In [1]: import numpy as np

In [2]: from numpy import linalg as LA

In [3]: np.set_printoptions(precision=2, suppress=True, linewidth=140, sign=" ")

In [4]: rnd = lambda a: np.round(a, 2) + 0

In [5]: m1 = np.loadtxt("m.csv", delimiter=",")

In [6]: rnd(m1)
Out[6]: 
array([[-0.45,  0.02,  0.03, -0.18, -0.63, -0.04,  0.06,  0.6 ],
       [ 0.36, -0.37,  0.64, -0.21, -0.42, -0.12, -0.19, -0.24],
       [ 0.14, -0.59, -0.55,  0.45, -0.35, -0.03, -0.01, -0.1 ],
       [-0.54, -0.57,  0.14, -0.2 ,  0.27,  0.47,  0.1 , -0.15],
       [-0.47,  0.25, -0.17, -0.13, -0.28, -0.29, -0.13, -0.7 ],
       [ 0.  , -0.34, -0.17, -0.44,  0.31, -0.72,  0.18,  0.14],
       [ 0.  , -0.06, -0.23, -0.23,  0.12,  0.08, -0.92,  0.17],
       [ 0.36,  0.08, -0.4 , -0.65, -0.21,  0.4 ,  0.24, -0.12]])

In [7]: rnd(LA.det(m1))
Out[7]: np.float64(-1.0)

In [8]: rnd(np.trace(m1))
Out[8]: np.float64(-3.61)

In [9]: np.allclose(m1, m1.T)
Out[9]: False

In [10]: np.allclose(m1 @ m1.T, m1.T @ m1)
Out[10]: True

In [11]: rnd(np.sort(np.abs(LA.eigvals(m1))))
Out[11]: array([ 1.,  1.,  1.,  1.,  1.,  1.,  1.,  1.])

In [12]: other = m1 / np.sqrt((m1 ** 2).mean(axis=1, keepdims=True))

In [13]: rnd(other[4])
Out[13]: array([-1.34,  0.7 , -0.47, -0.37, -0.8 , -0.82, -0.37, -1.98])

In [14]: LA.matrix_rank(m1 - m1.mean(axis=1, keepdims=True))
Out[14]: np.int64(7)

In [15]: rnd(LA.svd(m1, compute_uv=False))
Out[15]: array([ 1.,  1.,  1.,  1.,  1.,  1.,  1.,  1.])

In [16]: rnd(LA.pinv(m1))
Out[16]: 
array([[-0.45,  0.36,  0.14, -0.54, -0.47,  0.  ,  0.  ,  0.36],
       [ 0.02, -0.37, -0.59, -0.57,  0.25, -0.34, -0.06,  0.08],
       [ 0.03,  0.64, -0.55,  0.14, -0.17, -0.17, -0.23, -0.4 ],
       [-0.18, -0.21,  0.45, -0.2 , -0.13, -0.44, -0.23, -0.65],
       [-0.63, -0.42, -0.35,  0.27, -0.28,  0.31,  0.12, -0.21],
       [-0.04, -0.12, -0.03,  0.47, -0.29, -0.72,  0.08,  0.4 ],
       [ 0.06, -0.19, -0.01,  0.1 , -0.13,  0.18, -0.92,  0.24],
       [ 0.6 , -0.24, -0.1 , -0.15, -0.7 ,  0.14,  0.17, -0.12]])

In [17]: rnd(m1 @ m1.T)
Out[17]: 
array([[ 1.,  0.,  0.,  0.,  0.,  0.,  0.,  0.],
       [ 0.,  1.,  0.,  0.,  0.,  0.,  0.,  0.],
       [ 0.,  0.,  1.,  0.,  0.,  0.,  0.,  0.],
       [ 0.,  0.,  0.,  1.,  0.,  0.,  0.,  0.],
       [ 0.,  0.,  0.,  0.,  1.,  0.,  0.,  0.],
       [ 0.,  0.,  0.,  0.,  0.,  1.,  0.,  0.],
       [ 0.,  0.,  0.,  0.,  0.,  0.,  1.,  0.],
       [ 0.,  0.,  0.,  0.,  0.,  0.,  0.,  1.]])

In [18]: rnd(LA.norm(m1, axis=0))
Out[18]: array([ 1.,  1.,  1.,  1.,  1.,  1.,  1.,  1.])

In [19]: rnd(m1[:, 1] @ m1[:, 2])
Out[19]: np.float64(0.0)

In [20]: f = np.array([2, 3, 1, 1, -3, 1, 3, 1])

In [21]: other = m1 + np.outer(f, np.eye(8)[6])

In [22]: LA.matrix_rank(LA.inv(other) - LA.inv(m1), tol=1e-8)
Out[22]: np.int64(1)

In [23]: rnd(other)
Out[23]: 
array([[-0.45,  0.02,  0.03, -0.18, -0.63, -0.04,  2.06,  0.6 ],
       [ 0.36, -0.37,  0.64, -0.21, -0.42, -0.12,  2.81, -0.24],
       [ 0.14, -0.59, -0.55,  0.45, -0.35, -0.03,  0.99, -0.1 ],
       [-0.54, -0.57,  0.14, -0.2 ,  0.27,  0.47,  1.1 , -0.15],
       [-0.47,  0.25, -0.17, -0.13, -0.28, -0.29, -3.13, -0.7 ],
       [ 0.  , -0.34, -0.17, -0.44,  0.31, -0.72,  1.18,  0.14],
       [ 0.  , -0.06, -0.23, -0.23,  0.12,  0.08,  2.08,  0.17],
       [ 0.36,  0.08, -0.4 , -0.65, -0.21,  0.4 ,  1.24, -0.12]])

In [24]: M = np.load("layer8.npy")

In [25]: M
Out[25]: 
array([[ 0.07,  0.11, -0.62,  0.19,  0.31, -0.1 , -0.78,  0.09,  0.96, -0.52, -0.85],
       [ 0.81, -0.54,  0.17, -0.12, -0.39,  0.65, -0.69, -0.14,  1.  , -0.53, -0.83],
       [ 0.21,  0.21, -0.92,  0.39,  0.59, -0.18, -0.98,  0.19,  1.  , -0.86, -0.99],
       [-0.81,  0.79, -0.98,  0.62,  0.9 , -0.84, -0.97,  0.41,  0.95, -0.79, -0.98],
       [ 0.56, -0.15, -0.7 ,  0.19,  0.22,  0.24, -0.94,  0.05,  1.  , -0.78, -0.98],
       [-0.56,  0.32, -0.03,  0.05,  0.2 , -0.4 ,  0.51,  0.07, -0.97,  0.36,  0.65],
       [-0.72,  0.56, -0.7 ,  0.28,  0.58, -0.65, -0.27,  0.21, -0.82, -0.05, -0.18],
       [-0.45,  0.41, -0.71,  0.26,  0.51, -0.46, -0.62,  0.17,  0.38, -0.33, -0.65],
       [-0.78,  0.74, -0.97,  0.56,  0.86, -0.8 , -0.95,  0.37,  0.87, -0.7 , -0.96],
       [-0.78,  0.85, -1.  ,  0.77,  0.96, -0.89, -1.  ,  0.53,  1.  , -0.96, -1.  ],
       [-0.81,  0.74, -0.95,  0.51,  0.83, -0.8 , -0.88,  0.35,  0.38, -0.55, -0.89],
       [-0.27,  0.07,  0.35, -0.08, -0.09, -0.11,  0.64, -0.02, -0.95,  0.42,  0.74],
       [ 0.45, -0.43,  0.78, -0.3 , -0.56,  0.49,  0.73, -0.19, -0.64,  0.42,  0.77],
       [ 0.27, -0.19,  0.23, -0.08, -0.19,  0.23,  0.04, -0.06,  0.41, -0.01,  0.  ],
       [-0.85,  0.7 , -0.8 ,  0.36,  0.71, -0.78, -0.27,  0.27, -0.95, -0.01, -0.12],
       [-0.93,  0.94, -1.  ,  0.86,  0.99, -0.96, -1.  ,  0.64,  1.  , -0.97, -1.  ],
       [ 0.87, -0.52, -0.48,  0.05, -0.15,  0.65, -0.96, -0.07,  1.  , -0.84, -0.99],
       [-0.75,  0.59, -0.71,  0.29,  0.6 , -0.68, -0.24,  0.22, -0.88, -0.02, -0.12],
       [-0.85,  0.73, -0.89,  0.43,  0.77, -0.8 , -0.59,  0.31, -0.79, -0.23, -0.54],
       [-0.34,  0.46, -0.92,  0.42,  0.69, -0.5 , -0.95,  0.24,  0.99, -0.74, -0.97],
       [-0.45,  0.24,  0.01,  0.03,  0.14, -0.31,  0.45,  0.05, -0.94,  0.31,  0.58],
       [-0.4 ,  0.56, -0.97,  0.52,  0.8 , -0.6 , -0.98,  0.31,  1.  , -0.85, -0.99]])

In [26]: d = LA.norm(M[:, None] - M[None], axis=-1)

In [27]: d.shape
Out[27]: (22, 22)

In [28]: np.flatnonzero(d[18] < d.mean() / 2)
Out[28]: array([  6,  14,  17,  18])

In [29]: z = M[:, 7] > np.median(M[:, 7])

In [30]: f = M[z].mean(axis=0) - M[~z].mean(axis=0)

In [31]: z.astype(int)
Out[31]: array([ 0,  0,  0,  1,  0,  0,  1,  0,  1,  1,  1,  0,  0,  0,  1,  1,  0,  1,  1,  1,  0,  1])

In [32]: C2 = M.T @ M

In [33]: rnd(np.trace(C2)), rnd((M ** 2).sum())
Out[33]: (np.float64(101.22), np.float64(101.22))

In [34]: (M @ M.T).shape
Out[34]: (22, 22)

In [35]: rnd(LA.svd(M, compute_uv=False) ** 2)
Out[35]: array([ 72.58,  25.77,   2.28,   0.31,   0.24,   0.03,   0.02,   0.  ,   0.  ,   0.  ,   0.  ])

In [36]: np.allclose(C2, C2.T)
Out[36]: True

In [37]: rnd(np.diag(C2))
Out[37]: array([  9.04,   6.73,  12.29,   3.63,   8.39,   8.16,  12.67,   1.68,  17.13,   7.9 ,  13.6 ])

In [38]: data = np.load("block5.npy")

In [39]: data
Out[39]: 
array([[ 1,  2, -1,  0, -2,  2,  2,  2,  1,  2, -2,  1],
       [-1,  0, -1, -2,  1,  2, -2,  1, -1,  1, -2, -1],
       [ 0, -1,  2, -2,  1, -1,  2,  1,  2, -1, -2,  1],
       [ 2,  0, -1,  2,  2,  0,  1, -1,  0, -2,  0, -1],
       [ 0, -2,  2,  2,  0, -2, -1,  1,  1,  0, -2,  1],
       [-2, -2, -1,  0, -2, -2, -2,  2,  2,  2,  1,  1],
       [ 1, -2, -1, -1,  0,  2,  1,  1,  2,  1,  0,  2],
       [ 2,  1, -1,  0,  1, -1,  0, -2,  2, -1,  2, -1],
       [ 2,  2,  2, -1, -2, -2,  0,  0,  0, -1,  2, -1],
       [-2, -1,  0,  0,  2,  0, -1,  2, -2, -1,  1, -1],
       [ 2,  1,  1, -1, -2,  0,  0, -1,  2,  2, -1,  0],
       [-1, -1, -1,  1,  1,  1, -1,  1, -1, -2, -1, -1]])

In [40]: rng = np.random.default_rng(1085)

In [41]: z = rng.permutation(11)

In [42]: other = M[:, z] * rng.choice([-1, 1], 11)

In [43]: other
Out[43]: 
array([[ 0.09, -0.19,  0.1 ,  0.07, -0.96,  0.31, -0.11,  0.78,  0.62, -0.52,  0.85],
       [-0.14,  0.12, -0.65,  0.81, -1.  , -0.39,  0.54,  0.69, -0.17, -0.53,  0.83],
       [ 0.19, -0.39,  0.18,  0.21, -1.  ,  0.59, -0.21,  0.98,  0.92, -0.86,  0.99],
       [ 0.41, -0.62,  0.84, -0.81, -0.95,  0.9 , -0.79,  0.97,  0.98, -0.79,  0.98],
       [ 0.05, -0.19, -0.24,  0.56, -1.  ,  0.22,  0.15,  0.94,  0.7 , -0.78,  0.98],
       [ 0.07, -0.05,  0.4 , -0.56,  0.97,  0.2 , -0.32, -0.51,  0.03,  0.36, -0.65],
       [ 0.21, -0.28,  0.65, -0.72,  0.82,  0.58, -0.56,  0.27,  0.7 , -0.05,  0.18],
       [ 0.17, -0.26,  0.46, -0.45, -0.38,  0.51, -0.41,  0.62,  0.71, -0.33,  0.65],
       [ 0.37, -0.56,  0.8 , -0.78, -0.87,  0.86, -0.74,  0.95,  0.97, -0.7 ,  0.96],
       [ 0.53, -0.77,  0.89, -0.78, -1.  ,  0.96, -0.85,  1.  ,  1.  , -0.96,  1.  ],
       [ 0.35, -0.51,  0.8 , -0.81, -0.38,  0.83, -0.74,  0.88,  0.95, -0.55,  0.89],
       [-0.02,  0.08,  0.11, -0.27,  0.95, -0.09, -0.07, -0.64, -0.35,  0.42, -0.74],
       [-0.19,  0.3 , -0.49,  0.45,  0.64, -0.56,  0.43, -0.73, -0.78,  0.42, -0.77],
       [-0.06,  0.08, -0.23,  0.27, -0.41, -0.19,  0.19, -0.04, -0.23, -0.01, -0.  ],
       [ 0.27, -0.36,  0.78, -0.85,  0.95,  0.71, -0.7 ,  0.27,  0.8 , -0.01,  0.12],
       [ 0.64, -0.86,  0.96, -0.93, -1.  ,  0.99, -0.94,  1.  ,  1.  , -0.97,  1.  ],
       [-0.07, -0.05, -0.65,  0.87, -1.  , -0.15,  0.52,  0.96,  0.48, -0.84,  0.99],
       [ 0.22, -0.29,  0.68, -0.75,  0.88,  0.6 , -0.59,  0.24,  0.71, -0.02,  0.12],
       [ 0.31, -0.43,  0.8 , -0.85,  0.79,  0.77, -0.73,  0.59,  0.89, -0.23,  0.54],
       [ 0.24, -0.42,  0.5 , -0.34, -0.99,  0.69, -0.46,  0.95,  0.92, -0.74,  0.97],
       [ 0.05, -0.03,  0.31, -0.45,  0.94,  0.14, -0.24, -0.45, -0.01,  0.31, -0.58],
       [ 0.31, -0.52,  0.6 , -0.4 , -1.  ,  0.8 , -0.56,  0.98,  0.97, -0.85,  0.99]])

In [44]: Uu, _, VT = LA.svd(M.T @ other)

In [45]: z
Out[45]: array([  7,   3,   5,   0,   8,   4,   1,   6,   2,   9,  10])

In [46]: rnd(LA.lstsq(M, other)[0])
Out[46]: 
array([[ 0.,  0.,  0.,  1.,  0.,  0.,  0.,  0.,  0.,  0.,  0.],
       [ 0.,  0.,  0.,  0.,  0.,  0., -1.,  0.,  0.,  0.,  0.],
       [ 0.,  0.,  0.,  0.,  0.,  0.,  0.,  0., -1.,  0.,  0.],
       [ 0., -1.,  0.,  0.,  0.,  0.,  0.,  0.,  0.,  0.,  0.],
       [ 0.,  0.,  0.,  0.,  0.,  1.,  0.,  0.,  0.,  0.,  0.],
       [ 0.,  0., -1.,  0.,  0.,  0.,  0.,  0.,  0.,  0.,  0.],
       [ 0.,  0.,  0.,  0.,  0.,  0.,  0., -1.,  0.,  0.,  0.],
       [ 1.,  0.,  0.,  0.,  0.,  0.,  0.,  0.,  0.,  0.,  0.],
       [ 0.,  0.,  0.,  0., -1.,  0.,  0.,  0.,  0.,  0.,  0.],
       [ 0.,  0.,  0.,  0.,  0.,  0.,  0.,  0.,  0.,  1.,  0.],
       [ 0.,  0.,  0.,  0.,  0.,  0.,  0.,  0.,  0.,  0., -1.]])
